% python3 -q
>>> import numpy as np
>>> from numpy import linalg as LA
>>> np.set_printoptions(precision=2, suppress=True, linewidth=200, legacy="1.25")
>>> tidy = lambda a: np.round(a, 2) + 0
>>> W0 = np.array([[1.0, 0.0, 0.0, 0.0, 0.0],
...     [0.33, 0.67, 0.0, 0.0, 0.0],
...     [0.0, 0.0, 0.5, 0.0, 0.5],
...     [0.25, 0.0, 0.25, 0.25, 0.25],
...     [0.0, 0.0, 0.0, 0.0, 1.0]])
>>> W0
array([[1.  , 0.  , 0.  , 0.  , 0.  ],
       [0.33, 0.67, 0.  , 0.  , 0.  ],
       [0.  , 0.  , 0.5 , 0.  , 0.5 ],
       [0.25, 0.  , 0.25, 0.25, 0.25],
       [0.  , 0.  , 0.  , 0.  , 1.  ]])
>>> tidy(LA.matrix_power(W0, 100))
array([[1.  , 0.  , 0.  , 0.  , 0.  ],
       [1.  , 0.  , 0.  , 0.  , 0.  ],
       [0.  , 0.  , 0.  , 0.  , 1.  ],
       [0.33, 0.  , 0.  , 0.  , 0.67],
       [0.  , 0.  , 0.  , 0.  , 1.  ]])
>>> W0 @ np.ones(5)
array([1., 1., 1., 1., 1.])
>>> W0.sum(axis=1)
array([1., 1., 1., 1., 1.])
>>> p = np.eye(5)[0]
>>> for _ in range(5):
...     p = p @ W0
...     print(p.round(2))
... 
[1. 0. 0. 0. 0.]
[1. 0. 0. 0. 0.]
[1. 0. 0. 0. 0.]
[1. 0. 0. 0. 0.]
[1. 0. 0. 0. 0.]
>>> Q, r_ = LA.qr(W0)
>>> tidy(Q)
array([[-0.92,  0.3 ,  0.11, -0.22,  0.  ],
       [-0.3 , -0.95,  0.  ,  0.  ,  0.  ],
       [ 0.  ,  0.  , -0.9 , -0.44,  0.  ],
       [-0.23,  0.07, -0.42,  0.87,  0.  ],
       [ 0.  ,  0.  ,  0.  ,  0.  ,  1.  ]])
>>> tidy(r_)
array([[-1.08, -0.2 , -0.06, -0.06, -0.06],
       [ 0.  , -0.64,  0.02,  0.02,  0.02],
       [ 0.  ,  0.  , -0.56, -0.11, -0.56],
       [ 0.  ,  0.  ,  0.  ,  0.22,  0.  ],
       [ 0.  ,  0.  ,  0.  ,  0.  ,  1.  ]])
>>> tidy(Q.T @ Q)
array([[1., 0., 0., 0., 0.],
       [0., 1., 0., 0., 0.],
       [0., 0., 1., 0., 0.],
       [0., 0., 0., 1., 0.],
       [0., 0., 0., 0., 1.]])
>>> w, vecs = LA.eig(W0)
>>> tidy(np.sort(LA.eigvals(W0 @ W0)))
array([0.06, 0.25, 0.45, 1.  , 1.  ])
>>> tidy(np.sort(LA.eigvals(LA.inv(W0))))
array([1.  , 1.  , 1.49, 2.  , 4.  ])
>>> f, v = W0[4], W0[2]
>>> f @ v
0.5
>>> p = (f @ v) / (f @ f) * f
>>> (v - p) @ f
0.0
>>> p
array([0. , 0. , 0. , 0. , 0.5])
>>> np.outer(f, v)
array([[0. , 0. , 0. , 0. , 0. ],
       [0. , 0. , 0. , 0. , 0. ],
       [0. , 0. , 0. , 0. , 0. ],
       [0. , 0. , 0. , 0. , 0. ],
       [0. , 0. , 0.5, 0. , 0.5]])
>>> mat = np.load("dump.npy")
>>> mat
array([[  0.17,   0.03,   0.18],
       [-11.45,   0.02, -11.41],
       [  3.57,   0.02,   3.59],
       [  3.94,   0.01,   3.97],
       [  5.43,  -0.02,   5.45],
       [  4.86,   0.  ,   4.86],
       [ -0.01,  -0.02,   0.01],
       [  3.3 ,   0.  ,   3.27],
       [ -3.03,   0.02,  -3.08],
       [ -2.37,   0.  ,  -2.33],
       [ -0.12,  -0.02,  -0.14],
       [  8.41,  -0.01,   8.42],
       [  0.32,   0.01,   0.33],
       [-13.37,   0.  , -13.36],
       [ -4.91,   0.04,  -4.91],
       [ -8.58,   0.  ,  -8.57],
       [ -0.77,   0.01,  -0.76],
       [  1.03,   0.01,   1.03],
       [  0.36,   0.01,   0.35],
       [  7.38,  -0.03,   7.37],
       [ -1.32,   0.01,  -1.35]])
>>> cov = np.cov(mat, rowvar=False)
>>> tidy(np.corrcoef(mat.T))
array([[ 1.  , -0.38,  1.  ],
       [-0.38,  1.  , -0.38],
       [ 1.  , -0.38,  1.  ]])
>>> tidy(cov)
array([[32.05, -0.04, 32.04],
       [-0.04,  0.  , -0.04],
       [32.04, -0.04, 32.02]])
>>> np.median(mat, axis=0)
array([0.17, 0.01, 0.18])
>>> cov.shape
(3, 3)
>>> tidy(np.corrcoef(mat[:, 0], mat[:, 1])[0, 1])
-0.38
>>> tidy(np.polyfit(mat[:, 0], mat[:, 1], 1))
array([0., 0.])
>>> np.argsort(-mat.std(axis=0).round(6), kind="stable")
array([0, 2, 1])
>>> cen = mat - mat.mean(axis=0)
>>> vecs = LA.svd(cen)[2][:1]
>>> other = cen - cen @ vecs.T @ vecs
>>> tidy((cen @ vecs.T).std(axis=0))
array([7.81])
>>> tidy(LA.norm(other) / LA.norm(cen))
0.0
>>> tidy(np.diag(vecs.T @ vecs))
array([0.5, 0. , 0.5])
>>> cen = mat - mat.mean(axis=0)
>>> U, s, Vh = LA.svd(cen, full_matrices=False)
>>> tidy(s)
array([35.8 ,  0.07,  0.07])
>>> tidy(s ** 2 / (s ** 2).sum())
array([1., 0., 0.])
>>> np.searchsorted(np.cumsum(s ** 2) / (s ** 2).sum(), 0.9) + 1
1
>>> tidy((s ** 2).sum() ** 2 / (s ** 4).sum())
1.0
>>> U, s, Vh = LA.svd(mat)
>>> np.argmax(s[:-1] / (s[1:] + 1e-6)) + 1
1
>>> other = U[:, :1] @ np.diag(s[:1]) @ Vh[:1]
>>> tidy(LA.norm(mat - other) / LA.norm(mat))
0.0
>>> tidy(LA.norm(mat - other, 2)), tidy(s[1])
(0.07, 0.07)
>>> cov = mat.T @ mat
>>> (mat @ mat.T).shape
(21, 21)
>>> tidy(cov)
array([[643.51,  -0.79, 643.13],
       [ -0.79,   0.01,  -0.78],
       [643.13,  -0.78, 642.77]])
>>> tidy(np.trace(cov)), tidy((mat ** 2).sum())
(1286.28, 1286.28)
>>> np.allclose(cov, cov.T)
True
>>> C = np.array([[1, 0, 0]])
>>> rng = np.random.default_rng(982936)
>>> X = rng.normal(size=(28, 1)) @ C + np.array([4, -1, -8])
>>> tidy(X)
array([[ 4.05, -1.  , -8.  ],
       [ 2.16, -1.  , -8.  ],
       [ 2.82, -1.  , -8.  ],
       [ 6.62, -1.  , -8.  ],
       [ 2.63, -1.  , -8.  ],
       [ 5.37, -1.  , -8.  ],
       [ 3.27, -1.  , -8.  ],
       [ 4.14, -1.  , -8.  ],
       [ 4.82, -1.  , -8.  ],
       [ 3.13, -1.  , -8.  ],
       [ 3.92, -1.  , -8.  ],
       [ 4.43, -1.  , -8.  ],
       [ 2.83, -1.  , -8.  ],
       [ 4.77, -1.  , -8.  ],
       [ 2.16, -1.  , -8.  ],
       [ 4.6 , -1.  , -8.  ],
       [ 4.1 , -1.  , -8.  ],
       [ 4.04, -1.  , -8.  ],
       [ 3.39, -1.  , -8.  ],
       [ 4.89, -1.  , -8.  ],
       [ 2.78, -1.  , -8.  ],
       [ 4.56, -1.  , -8.  ],
       [ 3.8 , -1.  , -8.  ],
       [ 3.99, -1.  , -8.  ],
       [ 3.32, -1.  , -8.  ],
       [ 4.74, -1.  , -8.  ],
       [ 4.24, -1.  , -8.  ],
       [ 4.78, -1.  , -8.  ]])
>>> other = X / LA.norm(X, axis=1, keepdims=True)
>>> cov = other @ other.T
>>> (cov - 2 * np.eye(28)).round(6).argmax(axis=1)
array([17, 14, 12,  5, 20, 19, 24, 16, 27,  6, 23, 21,  2, 27,  1, 21,  7,  0, 24,  8,  2, 15, 10, 17,  6, 13,  7, 13])
>>> other = X / np.sqrt((X ** 2).mean(axis=1, keepdims=True))
>>> LA.matrix_rank(other) == LA.matrix_rank(X)
True
>>> tidy(LA.norm(X, 2) / LA.norm(X))
1.0
>>> np.argsort(-LA.norm(X, axis=0).round(6), kind="stable")[:3]
array([2, 0, 1])
>>> tidy(LA.norm(X, axis=0))
array([21.51,  5.29, 42.33])
>>> LA.norm(X, axis=1).argmax()
3
>>> tidy(LA.norm(X) ** 2 / LA.norm(X, 2) ** 2)
1.01
>>> tidy(LA.norm(X, "nuc"))
52.28
>>> tidy(LA.norm(X, 1)), tidy(LA.norm(X, np.inf))
(224.0, 15.62)
>>> tidy(LA.norm(X[27] - X[16]))
0.67
>>> U, s, Vh = LA.svd(X)
>>> tidy(s)
array([47.54,  4.74,  0.  ])
>>> other = U[:, :2] @ np.diag(s[:2]) @ Vh[:2]
>>> LA.matrix_rank(other)
2
>>> tidy(np.abs(X - other).max())
0.0
>>> data = np.load("mat.npy")
>>> data
array([[ 8, -6,  7, -8, -4],
       [ 8, -8, -3,  7,  3],
       [-7, -9, -4,  5,  6],
       [-5, -8,  5, -6,  1],
       [-7,  6, -9, -8,  7]])
>>> LA.matrix_rank(data, rtol=0.1)
4
>>> tidy(LA.norm(data, 2) / LA.norm(data))
0.64
>>> np.argsort(-LA.norm(data, axis=0).round(6), kind="stable")[:3]
array([1, 0, 3])
